% python3 -q
>>> import numpy as np
>>> import numpy.linalg as la
>>> np.set_printoptions(precision=3, suppress=True, linewidth=140, sign=" ")
>>> F = np.load("test4.npy")
>>> F
array([[ 0.298, -1.616, -0.557, -4.114,  0.305,  1.303, -1.12 ,  0.452,  0.132,  2.084, -0.061,  2.814],
       [-0.306,  2.735, -0.553, -0.829, -0.984,  0.258,  2.611, -1.074,  1.744, -2.928, -0.153, -1.173],
       [-0.044, -0.874,  1.005, -3.388,  0.412, -1.844,  1.223,  1.667, -1.137, -2.076, -1.209,  0.022],
       [ 0.772,  0.964, -0.374, -1.829, -0.025, -0.932, -1.196,  2.878,  0.648, -0.008, -0.7  , -0.222],
       [-0.88 ,  1.206, -4.605,  3.204, -0.31 ,  3.254, -0.582, -3.546,  2.187,  1.43 ,  0.466,  0.502],
       [ 0.313, -2.023,  0.192, -2.013, -0.33 , -1.774,  0.616,  1.103,  0.023,  1.004,  1.149,  1.597]])
>>> theta = np.radians(60)
>>> r_ = np.eye(12)
>>> r_[9, 9] = r_[10, 10] = np.cos(theta)
>>> r_[9, 10], r_[10, 9] = -np.sin(theta), np.sin(theta)
>>> r_
array([[ 1.   ,  0.   ,  0.   ,  0.   ,  0.   ,  0.   ,  0.   ,  0.   ,  0.   ,  0.   ,  0.   ,  0.   ],
       [ 0.   ,  1.   ,  0.   ,  0.   ,  0.   ,  0.   ,  0.   ,  0.   ,  0.   ,  0.   ,  0.   ,  0.   ],
       [ 0.   ,  0.   ,  1.   ,  0.   ,  0.   ,  0.   ,  0.   ,  0.   ,  0.   ,  0.   ,  0.   ,  0.   ],
       [ 0.   ,  0.   ,  0.   ,  1.   ,  0.   ,  0.   ,  0.   ,  0.   ,  0.   ,  0.   ,  0.   ,  0.   ],
       [ 0.   ,  0.   ,  0.   ,  0.   ,  1.   ,  0.   ,  0.   ,  0.   ,  0.   ,  0.   ,  0.   ,  0.   ],
       [ 0.   ,  0.   ,  0.   ,  0.   ,  0.   ,  1.   ,  0.   ,  0.   ,  0.   ,  0.   ,  0.   ,  0.   ],
       [ 0.   ,  0.   ,  0.   ,  0.   ,  0.   ,  0.   ,  1.   ,  0.   ,  0.   ,  0.   ,  0.   ,  0.   ],
       [ 0.   ,  0.   ,  0.   ,  0.   ,  0.   ,  0.   ,  0.   ,  1.   ,  0.   ,  0.   ,  0.   ,  0.   ],
       [ 0.   ,  0.   ,  0.   ,  0.   ,  0.   ,  0.   ,  0.   ,  0.   ,  1.   ,  0.   ,  0.   ,  0.   ],
       [ 0.   ,  0.   ,  0.   ,  0.   ,  0.   ,  0.   ,  0.   ,  0.   ,  0.   ,  0.5  , -0.866,  0.   ],
       [ 0.   ,  0.   ,  0.   ,  0.   ,  0.   ,  0.   ,  0.   ,  0.   ,  0.   ,  0.866,  0.5  ,  0.   ],
       [ 0.   ,  0.   ,  0.   ,  0.   ,  0.   ,  0.   ,  0.   ,  0.   ,  0.   ,  0.   ,  0.   ,  1.   ]])
>>> other = F @ r_.T
>>> np.abs(other - F).max(axis=0)
array([ 0.   ,  0.   ,  0.   ,  0.   ,  0.   ,  0.   ,  0.   ,  0.   ,  0.   ,  2.085,  2.459,  0.   ])
>>> la.svd(F, compute_uv=False), la.svd(other, compute_uv=False)
(array([ 10.001,   7.   ,   4.9  ,   3.43 ,   2.401,   1.681]), array([ 10.001,   7.   ,   4.9  ,   3.43 ,   2.401,   1.681]))
>>> np.allclose(F @ F.T, other @ other.T)
True
>>> other
array([[ 0.298, -1.616, -0.557, -4.114,  0.305,  1.303, -1.12 ,  0.452,  0.132,  1.095,  1.774,  2.814],
       [-0.306,  2.735, -0.553, -0.829, -0.984,  0.258,  2.611, -1.074,  1.744, -1.331, -2.612, -1.173],
       [-0.044, -0.874,  1.005, -3.388,  0.412, -1.844,  1.223,  1.667, -1.137,  0.009, -2.402,  0.022],
       [ 0.772,  0.964, -0.374, -1.829, -0.025, -0.932, -1.196,  2.878,  0.648,  0.602, -0.357, -0.222],
       [-0.88 ,  1.206, -4.605,  3.204, -0.31 ,  3.254, -0.582, -3.546,  2.187,  0.311,  1.471,  0.502],
       [ 0.313, -2.023,  0.192, -2.013, -0.33 , -1.774,  0.616,  1.103,  0.023, -0.493,  1.444,  1.597]])
>>> round(float(la.det(r_)), 3), np.trace(r_)
(1.0, np.float64(11.0))
